$ ipython --no-banner

In [1]: import numpy as np

In [2]: import numpy.linalg as la

In [3]: np.set_printoptions(precision=2, suppress=True, linewidth=200, sign=" ")

In [4]: rng = np.random.default_rng(747)

In [5]: th = np.sort(rng.uniform(-2, 2, 15))

In [6]: J = np.c_[th, th ** 2, th ** 3] @ np.array([[-7, -6, -6, -3, -2], [0, 1, -2, 2, 9], [4, 4, 8, -1, -8]])

In [7]: J
Out[7]: 
array([[-13.86, -12.17, -50.01,  19.61,  90.22],
       [ -7.06,  -5.93, -33.12,  15.33,  66.15],
       [ -6.86,  -5.75, -32.62,  15.19,  65.41],
       [ -0.65,  -0.15, -15.98,  10.4 ,  40.01],
       [  0.14,   0.55, -13.68,   9.65,  36.25],
       [  3.13,   3.1 ,  -3.4 ,   5.72,  17.78],
       [ -0.87,  -0.73,  -0.77,  -0.35,  -0.13],
       [ -0.98,  -0.82,  -0.87,  -0.39,  -0.13],
       [ -1.96,  -1.58,  -1.74,  -0.74,  -0.01],
       [ -3.26,  -2.36,  -2.59,  -1.25,   0.3 ],
       [ -3.4 ,  -1.7 ,  -1.23,  -1.8 ,  -0.32],
       [ -3.07,  -1.11,  -0.19,  -1.97,  -0.89],
       [ -0.24,   2.77,   6.56,  -2.73,  -5.07],
       [  5.59,   9.82,  18.89,  -3.85, -13.52],
       [  6.68,  11.09,  21.12,  -4.04, -15.11]])

In [8]: U, s, Vh = la.svd(J)

In [9]: vecs = Vh[:(s > 1e-8).sum()]

In [10]: vec = J[8] + -2 * J[5] + rng.integers(2) * np.eye(5)[0]

In [11]: vec
Out[11]: array([ -7.22,  -7.79,   5.05, -12.18, -35.57])

In [12]: round(float(la.norm(vec - vecs.T @ vecs @ vec)), 2)
Out[12]: 0.54

In [13]: print(np.diag(vecs.T @ vecs))
[ 0.71  0.34  0.69  0.32  0.94]

In [14]: blk = np.stack([J, 3 * J, J[::-1]])

In [15]: la.norm(blk, axis=(1, 2))
Out[15]: array([ 168.67,  506.01,  168.67])

In [16]: (blk @ J.T).shape
Out[16]: (3, 15, 15)

In [17]: np.einsum("bij,cij->bc", blk, blk)
Out[17]: 
array([[ 28449.05,  85347.14, -10147.8 ],
       [ 85347.14, 256041.42, -30443.39],
       [-10147.8 , -30443.39,  28449.05]])

In [18]: blk.shape
Out[18]: (3, 15, 5)

In [19]: X = np.tril(np.array([[1, 0, 1, 2, 2, 0, 2, 1],
    ...:     [1, 1, 2, 1, 0, 0, 2, 2],
    ...:     [1, 1, 1, 0, 1, 0, 1, 0],
    ...:     [2, 2, 0, 2, 0, 2, 2, 1],
    ...:     [2, 2, 2, 1, 1, 1, 0, 2],
    ...:     [1, 1, 0, 1, 2, 0, 0, 0],
    ...:     [2, 1, 0, 2, 0, 2, 0, 1],
    ...:     [2, 1, 0, 1, 1, 1, 2, 0]]), -1) + np.eye(8, dtype=int)

In [20]: X
Out[20]: 
array([[ 1,  0,  0,  0,  0,  0,  0,  0],
       [ 1,  1,  0,  0,  0,  0,  0,  0],
       [ 1,  1,  1,  0,  0,  0,  0,  0],
       [ 2,  2,  0,  1,  0,  0,  0,  0],
       [ 2,  2,  2,  1,  1,  0,  0,  0],
       [ 1,  1,  0,  1,  2,  1,  0,  0],
       [ 2,  1,  0,  2,  0,  2,  1,  0],
       [ 2,  1,  0,  1,  1,  1,  2,  1]])

In [21]: A2 = np.array([[-3, -2, 0],
    ...:     [0, 2, -1],
    ...:     [0, 1, -2],
    ...:     [-1, 0, -3],
    ...:     [2, -2, 1],
    ...:     [-3, 1, 3],
    ...:     [-2, -2, 0],
    ...:     [-3, -1, -2]])

In [22]: X @ A2
Out[22]: 
array([[ -3,  -2,   0],
       [ -3,   0,  -1],
       [ -3,   1,  -3],
       [ -7,   0,  -5],
       [ -5,   0,  -8],
       [ -3,  -3,   1],
       [-16,  -2,  -1],
       [-15,  -8,  -2]])

In [23]: np.einsum("ik,kj->ij", X, A2)
Out[23]: 
array([[ -3,  -2,   0],
       [ -3,   0,  -1],
       [ -3,   1,  -3],
       [ -7,   0,  -5],
       [ -5,   0,  -8],
       [ -3,  -3,   1],
       [-16,  -2,  -1],
       [-15,  -8,  -2]])

In [24]: print(la.matrix_rank(X @ A2))
3

In [25]: np.einsum("ij,ij->i", X, X)
Out[25]: array([  1,   2,   3,   9,  14,   8,  14,  13])

In [26]: vec = np.array([0, -1, -2, 0, -1, 3, -2, -1])

In [27]: y = X @ vec

In [28]: print(y)
[ 0 -1 -3 -2 -7  0  3 -4]

In [29]: np.round(la.solve(X, y + X[:, 4]), 2) + 0
Out[29]: array([ 0., -1., -2.,  0.,  0.,  3., -2., -1.])

In [30]: U, s, Vh = la.svd(X)

In [31]: np.argmax(s[:-1] / (s[1:] + 1e-6)) + 1
Out[31]: np.int64(7)

In [32]: s
Out[32]: array([ 6.81,  2.93,  1.98,  1.61,  1.35,  0.7 ,  0.47,  0.04])

In [33]: A2 = U[:, :7] @ np.diag(s[:7]) @ Vh[:7]

In [34]: la.matrix_rank(X, rtol=0.05)
Out[34]: np.int64(7)

In [35]: la.matrix_rank(A2)
Out[35]: np.int64(7)

In [36]: round(la.norm(X - A2) / la.norm(X), 2)
Out[36]: np.float64(0.0)

In [37]: np.round(np.abs(X - A2).max(), 2)
Out[37]: np.float64(0.02)

In [38]: A2.round(2) + 0
Out[38]: 
array([[ 1.  ,  0.  ,  0.  ,  0.  ,  0.  ,  0.  ,  0.  ,  0.  ],
       [ 1.  ,  1.  ,  0.  ,  0.  ,  0.  ,  0.  , -0.01,  0.02],
       [ 1.  ,  1.  ,  1.  ,  0.  ,  0.  ,  0.  ,  0.01, -0.02],
       [ 2.  ,  2.  ,  0.  ,  1.  ,  0.  ,  0.  ,  0.  , -0.01],
       [ 2.  ,  2.  ,  2.  ,  1.  ,  1.  ,  0.  , -0.01,  0.01],
       [ 1.  ,  1.  ,  0.  ,  1.  ,  2.  ,  1.  ,  0.  ,  0.  ],
       [ 2.  ,  1.  ,  0.  ,  2.  ,  0.  ,  2.  ,  1.  ,  0.  ],
       [ 2.  ,  1.  ,  0.  ,  1.  ,  1.  ,  1.  ,  2.  ,  1.  ]])

In [39]: W0 = np.loadtxt("w.csv", delimiter=",")

In [40]: print(W0)
[[ 4.  0.  0.  3.  3.]
 [ 0.  4.  3.  0.  0.]
 [ 0.  3.  4.  0.  0.]
 [ 3.  0.  0.  4.  3.]
 [ 3.  0.  0.  3.  4.]]

In [41]: Lm = la.cholesky(W0)

In [42]: Lm
Out[42]: 
array([[ 2.  ,  0.  ,  0.  ,  0.  ,  0.  ],
       [ 0.  ,  2.  ,  0.  ,  0.  ,  0.  ],
       [ 0.  ,  1.5 ,  1.32,  0.  ,  0.  ],
       [ 1.5 ,  0.  ,  0.  ,  1.32,  0.  ],
       [ 1.5 ,  0.  ,  0.  ,  0.57,  1.2 ]])
